>>> import numpy as np
>>> from numpy import linalg as LA
>>> np.set_printoptions(precision=3, suppress=True, linewidth=100)
>>> def rd(a):
...     return np.round(a, 3) + 0
... 
>>> W0 = np.loadtxt("out8.csv", delimiter=",")
>>> W0
array([[ 0.5,  1.7,  0.4],
       [-1.6, -1.1, -0.3],
       [ 0.1, -0.8,  0.5],
       [-0.5,  1.1, -0.5],
       [ 0.8, -1.4,  0. ]])
>>> x0 = np.array([-2, 0, 2])
>>> y = W0 @ x0
>>> rd(y)
array([-0.2,  2.6,  0.8,  0. , -1.6])
>>> rd(LA.pinv(W0) @ W0)
array([[1., 0., 0.],
       [0., 1., 0.],
       [0., 0., 1.]])
>>> rng = np.random.default_rng(14)
>>> y = y + 0.3 * rng.normal(size=5)
>>> rd(y)
array([ 0.009,  2.306,  0.328, -0.877, -1.706])
>>> beta, *_ = LA.lstsq(W0, y)
>>> rd(W0.T @ (y - W0 @ beta))
array([0., 0., 0.])
>>> out = np.array([[5, 4], [1, 2]])
>>> C = np.kron(out, W0)
>>> C.shape
(10, 6)
>>> LA.matrix_rank(C)
np.int64(6)
>>> idx = rng.permutation(3)
>>> out = W0[:, idx] * rng.choice([-1, 1], 3)
>>> print(out)
[[-1.7  0.4 -0.5]
 [ 1.1 -0.3  1.6]
 [ 0.8  0.5 -0.1]
 [-1.1 -0.5  0.5]
 [ 1.4  0.  -0.8]]
>>> U, _, VT = LA.svd(W0.T @ out)
>>> print(rd(U @ VT))
[[ 0.  0. -1.]
 [-1.  0.  0.]
 [ 0.  1.  0.]]
>>> rd(LA.lstsq(W0, out)[0])
array([[ 0.,  0., -1.],
       [-1.,  0.,  0.],
       [ 0.,  1.,  0.]])
>>> out = np.c_[W0[:, :2] @ np.array([[0, 0], [1, 3]]), np.array([2, 5, 3, 5, 2])]
>>> rd(out)
array([[ 1.7,  5.1,  2. ],
       [-1.1, -3.3,  5. ],
       [-0.8, -2.4,  3. ],
       [ 1.1,  3.3,  5. ],
       [-1.4, -4.2,  2. ]])
>>> rd(LA.norm(LA.qr(W0)[0].T @ out, axis=0) ** 2 / ((out ** 2).sum(axis=0) + 1e-12))
array([1.   , 1.   , 0.235])
>>> LA.matrix_rank(np.c_[W0, out])
np.int64(4)
>>> rd(LA.lstsq(W0, out[:, 0])[0])
array([0., 1., 0.])
>>> q, _ = LA.qr(np.array([[1.6, -0.1, -0.6, 1.0, -0.3, 0.4, -1.7, 0.8],
...     [-1.1, 0.4, 1.1, -1.2, 0.2, -0.4, 0.2, 0.7],
...     [0.6, -1.5, 0.3, -0.4, -1.3, -1.6, 0.1, 0.6],
...     [-0.5, 1.8, 1.5, 0.8, -0.8, 0.5, -0.7, 0.2],
...     [0.8, -1.4, -0.1, 0.4, -0.9, -1.3, -0.3, -0.2],
...     [-0.3, 1.5, -1.0, 0.4, 0.7, 0.2, -1.9, -0.6],
...     [2.0, 1.1, 0.5, -1.9, -1.3, -0.6, 2.6, -1.0],
...     [-1.4, 1.5, -0.4, 1.7, -0.2, 0.5, -0.5, 0.0]]))
>>> vals = np.array([2, 3, -2, -1, -3, -2, -2, 2])
>>> K = q @ np.diag(vals) @ q.T
>>> rd(K)
array([[ 0.024,  0.345, -0.18 , -0.325,  0.849, -0.45 ,  1.593,  0.368],
       [ 0.345,  0.079, -0.872, -0.736,  0.085, -0.426, -0.403,  1.357],
       [-0.18 , -0.872, -1.263, -0.593,  0.423, -0.62 , -0.853, -1.55 ],
       [-0.325, -0.736, -0.593, -0.156, -0.975,  1.214,  0.566,  0.713],
       [ 0.849,  0.085,  0.423, -0.975, -1.063, -1.031, -0.394, -0.659],
       [-0.45 , -0.426, -0.62 ,  1.214, -1.031, -0.864,  0.783,  0.264],
       [ 1.593, -0.403, -0.853,  0.566, -0.394,  0.783,  0.869, -0.44 ],
       [ 0.368,  1.357, -1.55 ,  0.713, -0.659,  0.264, -0.44 , -0.626]])
>>> # symmetric
>>> out = LA.inv(K)
>>> rd(K @ out)
array([[1., 0., 0., 0., 0., 0., 0., 0.],
       [0., 1., 0., 0., 0., 0., 0., 0.],
       [0., 0., 1., 0., 0., 0., 0., 0.],
       [0., 0., 0., 1., 0., 0., 0., 0.],
       [0., 0., 0., 0., 1., 0., 0., 0.],
       [0., 0., 0., 0., 0., 1., 0., 0.],
       [0., 0., 0., 0., 0., 0., 1., 0.],
       [0., 0., 0., 0., 0., 0., 0., 1.]])
>>> rd(LA.slogdet(K)[0])
np.float64(-1.0)
>>> rd(LA.cond(K))
np.float64(3.0)
>>> (np.abs(out) > 1e-9).astype(int)
array([[1, 1, 1, 1, 1, 1, 1, 1],
       [1, 1, 1, 1, 1, 1, 1, 1],
       [1, 1, 1, 1, 1, 1, 1, 1],
       [1, 1, 1, 1, 1, 1, 1, 1],
       [1, 1, 1, 1, 1, 1, 1, 1],
       [1, 1, 1, 1, 1, 1, 1, 1],
       [1, 1, 1, 1, 1, 1, 1, 1],
       [1, 1, 1, 1, 1, 1, 1, 1]])
>>> E = np.load("sample5.npy")
>>> E
array([[  5.779,  -5.43 ,   5.449,  -9.027,  -2.111],
       [  1.234,  -2.706,   6.166,  -1.108,   7.168],
       [ -8.758,  -0.031,  -1.892, -10.436,  -5.371],
       [  5.695,   7.963,   1.665,   5.451,  -6.433],
       [ -3.601,   6.732,  12.202,   3.392,   2.44 ],
       [  0.084,  -7.294,   6.532,   5.308,  -7.633],
       [  1.242,  -1.112,  -9.872,   1.41 ,   7.107],
       [ 10.714,   3.684,  -0.869,  -4.08 ,  -0.157]])
>>> x0 = np.array([-8, -3, 4, 9, -6])
>>> y = E @ x0
>>> print(rd(LA.lstsq(E, y)[0]))
[-8. -3.  4.  9. -6.]
>>> print(rd(LA.pinv(E) @ E))
[[1. 0. 0. 0. 0.]
 [0. 1. 0. 0. 0.]
 [0. 0. 1. 0. 0.]
 [0. 0. 0. 1. 0.]
 [0. 0. 0. 0. 1.]]
>>> y = y + 0.1 * rng.normal(size=8)
>>> rd(y)
array([ -76.621,  -30.158,    1.156,   24.78 ,   73.345,  141.182,  -76.051, -136.007])
>>> beta, *_ = LA.lstsq(E, y)
>>> rd(beta)
array([-8.007, -3.01 ,  4.003,  8.994, -6.014])
>>> rd(LA.norm(y - E @ beta))
np.float64(0.23)
